% ipython --no-banner

In [1]: import numpy as np

In [2]: from numpy import linalg as LA

In [3]: np.set_printoptions(suppress=True, linewidth=120)

In [4]: def tidy(a):
   ...:     return np.round(a, 2) + 0
   ...: 

In [5]: feats = np.diag(np.array([9, -5, 8, 8])) + 4 * np.eye(4, k=1) + 4 * np.eye(4, k=-1)

In [6]: feats
Out[6]: 
array([[ 9.,  4.,  0.,  0.],
       [ 4., -5.,  4.,  0.],
       [ 0.,  4.,  8.,  4.],
       [ 0.,  0.,  4.,  8.]])

In [7]: w, evecs = LA.eig(feats)

In [8]: tidy(w)
Out[8]: array([-7.13,  9.92, 12.65,  4.56])

In [9]: tidy(np.prod(w))
Out[9]: np.float64(-4080.0)

In [10]: other = LA.invert(feats)
---------------------------------------------------------------------------
AttributeError                            Traceback (most recent call last)
Cell In[10], line 1
----> 1 other = LA.invert(feats)

AttributeError: module 'numpy.linalg' has no attribute 'invert'

In [11]: other = LA.inv(feats)

In [12]: np.allclose(other, feats.T)
Out[12]: False

In [13]: (np.abs(other) > 1e-9).astype(int)
Out[13]: 
array([[1, 1, 1, 1],
       [1, 1, 1, 1],
       [1, 1, 1, 1],
       [1, 1, 1, 1]])

In [14]: tidy(LA.cond(feats))
Out[14]: np.float64(2.77)

In [15]: tidy(LA.det(feats) * LA.det(other))
Out[15]: np.float64(1.0)

In [16]: tidy(LA.det(feats) * other)
Out[16]: 
array([[-368., -192.,  128.,  -64.],
       [-192.,  432., -288.,  144.],
       [ 128., -288., -488.,  244.],
       [ -64.,  144.,  244., -632.]])

In [17]: data = np.load("w.npy")

In [18]: tidy(data)
Out[18]: 
array([[-1.97,  1.77,  0.26, -1.39],
       [-1.28, -1.9 ,  1.92, -0.24],
       [-1.8 , -0.93, -1.99,  0.99],
       [-0.51,  1.19,  1.13,  2.46]])

In [19]: O, evecs = LA.qr(data[:, :3])[0], LA.qr(data[:, 3:])[0]

In [20]: sv = LA.svd(O.T @ evecs, compute_uv=False)

In [21]: tidy(sv)
Out[21]: array([0.])

In [22]: tidy(np.degrees(np.arccos(sv.clip(0, 1))))
Out[22]: array([90.])

In [23]: (sv > 0.9).sum()
Out[23]: np.int64(0)

In [24]: rng = np.random.default_rng(332008)

In [25]: other = data + rng.integers(-2, 3, (4, 3)) @ rng.integers(-2, 3, (3, 4))

In [26]: tidy(other)
Out[26]: 
array([[ 0.03, -0.23,  4.26, -5.39],
       [ 1.72,  0.1 ,  0.92, -0.24],
       [-3.8 , -4.93,  0.01,  4.99],
       [-0.51, -2.81,  4.13,  5.46]])

In [27]: LA.matrix_rank(other - data, tol=1e-8)
Out[27]: np.int64(3)

In [28]: other - data
Out[28]: 
array([[ 2., -2.,  4., -4.],
       [ 3.,  2., -1.,  0.],
       [-2., -4.,  2.,  4.],
       [ 0., -4.,  3.,  3.]])

In [29]: x = np.array([0, 1, 1, 3])

In [30]: np.sign((feats @ x).round(6))
Out[30]: array([ 1., -1.,  1.,  1.])

In [31]: feats @ np.ones(4)
Out[31]: array([13.,  3., 16., 12.])

In [32]: feats * x
Out[32]: 
array([[ 0.,  4.,  0.,  0.],
       [ 0., -5.,  4.,  0.],
       [ 0.,  4.,  8., 12.],
       [ 0.,  0.,  4., 24.]])

In [33]: feats @ x
Out[33]: array([ 4., -1., 24., 28.])

In [34]: feats @ np.eye(4)[3]
Out[34]: array([0., 0., 4., 8.])

In [35]: LA.norm(feats @ x) <= LA.norm(feats, 2) * LA.norm(x) + 1e-9
Out[35]: np.True_

In [36]: np.einsum("ij,j->i", feats, x)
Out[36]: array([ 4., -1., 24., 28.])

In [37]: (feats * x).sum(axis=1)
Out[37]: array([ 4., -1., 24., 28.])

In [38]: proj = np.triu(np.array([[3, -1, -1, -1], [1, 2, 3, 0], [-1, -3, -2, -1], [1, 0, 2, 2]]), 1) + np.eye(4)

In [39]: other = proj @ data @ LA.inv(proj)

In [40]: tidy(proj @ data - data @ proj)
Out[40]: 
array([[ 3.59, -0.33, -8.35, -4.91],
       [-5.39, -4.06, -1.55,  3.6 ],
       [ 0.51, -2.98, -0.15, -6.24],
       [ 0.  , -0.51, -4.07,  0.62]])

In [41]: LA.matrix_rank(other)
Out[41]: np.int64(4)

In [42]: tidy(np.trace(other)), tidy(np.trace(data))
Out[42]: (np.float64(-3.39), np.float64(-3.39))

In [43]: tidy(LA.det(other))
Out[43]: np.float64(-81.0)

In [44]: tidy(np.poly(other))
Out[44]: array([  1.  ,   3.39,   0.  , -30.5 , -81.  ])
